% python3 -q
>>> import numpy as np
>>> from numpy import linalg as LA
>>> np.set_printoptions(suppress=True, linewidth=160)
>>> def rnd(a):
...     return np.round(a, 3) + 0
... 
>>> m1 = np.loadtxt("block10.csv", delimiter=",")
>>> m1
array([[2., 0., 2., 0., 2., 0.],
       [0., 0., 0., 0., 0., 0.],
       [2., 0., 2., 0., 2., 0.],
       [2., 0., 2., 0., 2., 0.],
       [0., 0., 0., 0., 0., 0.],
       [2., 0., 2., 0., 2., 0.]])
>>> # row 2 repeats row 0
>>> U, sigma, Vh = LA.svd(m1)
>>> evecs = Vh[:(sigma > 1e-8).sum()]
>>> rng = np.random.default_rng(5833)
>>> x0 = m1[3] + 2 * m1[5] + rng.integers(2) * np.eye(6)[3]
>>> x0
array([6., 0., 6., 1., 6., 0.])
>>> rnd(LA.norm(x0 - evecs.T @ evecs @ x0))
np.float64(1.0)
>>> rnd(evecs.T @ evecs)
array([[0.333, 0.   , 0.333, 0.   , 0.333, 0.   ],
       [0.   , 0.   , 0.   , 0.   , 0.   , 0.   ],
       [0.333, 0.   , 0.333, 0.   , 0.333, 0.   ],
       [0.   , 0.   , 0.   , 0.   , 0.   , 0.   ],
       [0.333, 0.   , 0.333, 0.   , 0.333, 0.   ],
       [0.   , 0.   , 0.   , 0.   , 0.   , 0.   ]])
>>> print(rnd(m1 @ LA.pinv(m1) @ m1))
[[2. 0. 2. 0. 2. 0.]
 [0. 0. 0. 0. 0. 0.]
 [2. 0. 2. 0. 2. 0.]
 [2. 0. 2. 0. 2. 0.]
 [0. 0. 0. 0. 0. 0.]
 [2. 0. 2. 0. 2. 0.]]
>>> np.unique(m1.round(6), axis=0).shape
(2, 6)
>>> print(np.allclose(m1[:-1].T @ LA.lstsq(m1[:-1].T, m1[-1])[0], m1[-1]))
True
>>> def softmax(z):
...     e = np.exp(z - z.max(axis=-1, keepdims=True))
...     return e / e.sum(axis=-1, keepdims=True)
... 
>>> rnd(softmax(m1[2] + -2))
array([0.294, 0.04 , 0.294, 0.04 , 0.294, 0.04 ])
>>> rnd(softmax(m1).sum(axis=1))
array([1., 1., 1., 1., 1., 1.])
>>> rnd(softmax(m1[2]))
array([0.294, 0.04 , 0.294, 0.04 , 0.294, 0.04 ])
>>> S = m1 @ m1.T / np.sqrt(6)
>>> rnd(softmax(S)[2] @ m1)
array([1.993, 0.   , 1.993, 0.   , 1.993, 0.   ])
>>> softmax(S).round(6).argmax(axis=1)
array([0, 0, 0, 0, 0, 0])
>>> rnd(softmax(S + np.triu(np.full(S.shape, -np.inf), 1)))
array([[1.   , 0.   , 0.   , 0.   , 0.   , 0.   ],
       [0.5  , 0.5  , 0.   , 0.   , 0.   , 0.   ],
       [0.498, 0.004, 0.498, 0.   , 0.   , 0.   ],
       [0.333, 0.002, 0.333, 0.333, 0.   , 0.   ],
       [0.2  , 0.2  , 0.2  , 0.2  , 0.2  , 0.   ],
       [0.249, 0.002, 0.249, 0.249, 0.002, 0.249]])
>>> print(rnd(LA.norm(m1, 2)))
6.928
>>> rnd(LA.norm(m1[4] - m1[5]))
np.float64(3.464)
>>> m1[4] @ m1[5]
np.float64(0.0)
>>> rnd(LA.norm(m1, 1)), rnd(LA.norm(m1, np.inf))
(np.float64(8.0), np.float64(6.0))
>>> rnd(LA.norm(m1, "nuc"))
np.float64(6.928)
>>> out = np.array([[0, 2, 1],
...     [-1, -2, -2],
...     [-1, -2, 0],
...     [0, -1, 0],
...     [-1, -1, 1],
...     [2, -1, 1]])
>>> out.T @ m1.T
array([[-4.,  0., -4., -4.,  0., -4.],
       [-2.,  0., -2., -2.,  0., -2.],
       [ 4.,  0.,  4.,  4.,  0.,  4.]])
>>> LA.matrix_rank(m1 @ out)
np.int64(1)
>>> np.einsum("ik,kj->ij", m1, out)
array([[-4., -2.,  4.],
       [ 0.,  0.,  0.],
       [-4., -2.,  4.],
       [-4., -2.,  4.],
       [ 0.,  0.,  0.],
       [-4., -2.,  4.]])
>>> u = np.array([-2, 2, -1, -1, 2])
>>> M = 4 * np.eye(5) + np.outer(u, u)
>>> print(M)
[[ 8. -4.  2.  2. -4.]
 [-4.  8. -2. -2.  4.]
 [ 2. -2.  5.  1. -2.]
 [ 2. -2.  1.  5. -2.]
 [-4.  4. -2. -2.  8.]]
>>> evals, evecs = LA.eig(M)
>>> rnd(np.sort(LA.eigvals(M @ M)))
array([ 16.,  16.,  16.,  16., 324.])
>>> rnd(np.prod(evals))
np.float64(4608.0)
>>> rnd(np.sort(LA.eigvals(LA.inv(M))))
array([0.056, 0.25 , 0.25 , 0.25 , 0.25 ])
>>> F = np.load("mat.npy")
>>> print(F)
[[ 1.333 -1.501  2.776 -0.755 -2.69  -1.15 ]
 [-0.122 -0.359  0.849 -0.097 -1.151  0.479]
 [ 0.573  0.155  0.832  0.13  -1.166  0.45 ]
 [ 1.054 -1.704  1.353 -0.191  0.99   0.652]]
>>> x0 = np.array([1, 0, -2, -1, 0, 1])
>>> h = np.maximum(F @ x0, 0)
>>> h
array([0., 0., 0., 0.])
>>> np.flatnonzero(h > 1e-9)
array([], dtype=int64)
>>> np.maximum(F @ (3 * x0), 0)
array([0., 0., 0., 0.])
>>> rnd(np.maximum(F @ x0, 0) - np.maximum(-F @ x0, 0))
array([-4.614, -1.244, -0.771, -0.809])
>>> C2 = F.T @ F
>>> print(rnd(LA.eigvalsh(C2)[::-1]))
[25.     6.251  1.562  0.391  0.     0.   ]
>>> np.allclose(C2, C2.T)
True
>>> print((F @ F.T).shape)
(4, 4)
>>> out = np.array([[1, 2], [2, 1]])
>>> Z = np.kron(out, M)
>>> rnd(LA.norm(Z, 2)), rnd(LA.norm(out, 2) * LA.norm(M, 2))
(np.float64(54.0), np.float64(54.0))
>>> Z.shape
(10, 10)
>>> out = F / LA.norm(F, axis=1, keepdims=True)
>>> C2 = out @ out.T
>>> print(rnd(np.degrees(np.arccos(np.clip(C2[1, 0], -1, 1)))))
41.248
>>> print((C2 - 2 * np.eye(4)).round(6).argmax(axis=1))
[1 2 1 0]
>>> (np.abs(C2) > 0.9).astype(int)
array([[1, 0, 0, 0],
       [0, 1, 0, 0],
       [0, 0, 1, 0],
       [0, 0, 0, 1]])
>>> np.argwhere(np.triu(np.abs(C2) > 0.95, 1))
array([], shape=(0, 2), dtype=int64)
>>> J = np.loadtxt("test10.csv", delimiter=",")
>>> J
array([[ 7., 18.,  0.],
       [ 2.,  0., 13.],
       [ 3.,  0.,  7.],
       [ 1.,  0., 19.],
       [ 1.,  0., 19.],
       [ 3.,  0.,  7.],
       [ 7., 18.,  0.],
       [ 4.,  0.,  1.],
       [ 5.,  6.,  0.],
       [ 4.,  0.,  1.],
       [ 3.,  0.,  7.],
       [ 4.,  0.,  1.],
       [ 4.,  0.,  1.],
       [ 1.,  0., 19.],
       [ 7., 18.,  0.],
       [ 2.,  0., 13.],
       [ 7., 18.,  0.],
       [ 2.,  0., 13.],
       [ 6., 12.,  0.],
       [ 5.,  6.,  0.],
       [ 5.,  6.,  0.],
       [ 4.,  0.,  1.],
       [ 7., 18.,  0.],
       [ 1.,  0., 19.],
       [ 5.,  6.,  0.],
       [ 3.,  0.,  7.],
       [ 1.,  0., 19.]])
>>> out = J / LA.norm(J, axis=1, keepdims=True)
>>> C2 = out @ out.T
>>> rnd(LA.norm(out, axis=1))
array([1., 1., 1., 1., 1., 1., 1., 1., 1., 1., 1., 1., 1., 1., 1., 1., 1., 1., 1., 1., 1., 1., 1., 1., 1., 1., 1.])
>>> out = np.c_[J[:, :2] @ np.array([[3, 0], [5, 4]]), np.array([5, 0, 3, 0, 1, 4, 3, 1, 4, 2, 3, 5, 5, 2, 5, 5, 4, 5, 3, 5, 5, 0, 4, 0, 1, 2, 5])]
>>> out
array([[111.,  72.,   5.],
       [  6.,   0.,   0.],
       [  9.,   0.,   3.],
       [  3.,   0.,   0.],
       [  3.,   0.,   1.],
       [  9.,   0.,   4.],
       [111.,  72.,   3.],
       [ 12.,   0.,   1.],
       [ 45.,  24.,   4.],
       [ 12.,   0.,   2.],
       [  9.,   0.,   3.],
       [ 12.,   0.,   5.],
       [ 12.,   0.,   5.],
       [  3.,   0.,   2.],
       [111.,  72.,   5.],
       [  6.,   0.,   5.],
       [111.,  72.,   4.],
       [  6.,   0.,   5.],
       [ 78.,  48.,   3.],
       [ 45.,  24.,   5.],
       [ 45.,  24.,   5.],
       [ 12.,   0.,   0.],
       [111.,  72.,   4.],
       [  3.,   0.,   0.],
       [ 45.,  24.,   1.],
       [  9.,   0.,   2.],
       [  3.,   0.,   5.]])
>>> print(rnd(LA.lstsq(J, out[:, 0])[0]))
[3. 5. 0.]
>>> rnd(LA.norm(LA.qr(J)[0].T @ out, axis=0) ** 2 / ((out ** 2).sum(axis=0) + 1e-12))
array([1.   , 1.   , 0.774])
>>> LA.matrix_rank(np.c_[J, out])
np.int64(4)
>>> mat = np.loadtxt("run17.csv", delimiter=",")
>>> mat
array([[ 0.,  0., -2., -1.,  2.],
       [ 0.,  0., -1.,  1.,  2.],
       [-2., -1.,  0.,  0.,  0.],
       [-1.,  1.,  0.,  0.,  0.],
       [ 2.,  2.,  0.,  0.,  0.]])
>>> # equal to its transpose
>>> U, sigma, Vh = LA.svd(mat)
>>> print(np.argmax(sigma[:-1] / (sigma[1:] + 1e-6)) + 1)
4
>>> out = U[:, :4] @ np.diag(sigma[:4]) @ Vh[:4]
>>> rnd(out)
array([[ 0.,  0., -2., -1.,  2.],
       [ 0.,  0., -1.,  1.,  2.],
       [-2., -1.,  0.,  0.,  0.],
       [-1.,  1.,  0.,  0.,  0.],
       [ 2.,  2.,  0.,  0.,  0.]])
>>> rnd(LA.norm(mat - out, 2)), rnd(sigma[4])
(np.float64(0.0), np.float64(0.0))
>>> print(rnd(LA.norm(mat - out) / LA.norm(mat)))
0.0
>>> LA.matrix_rank(mat, rtol=0.05)
np.int64(4)
>>> rnd(np.abs(mat - out).max())
np.float64(0.0)
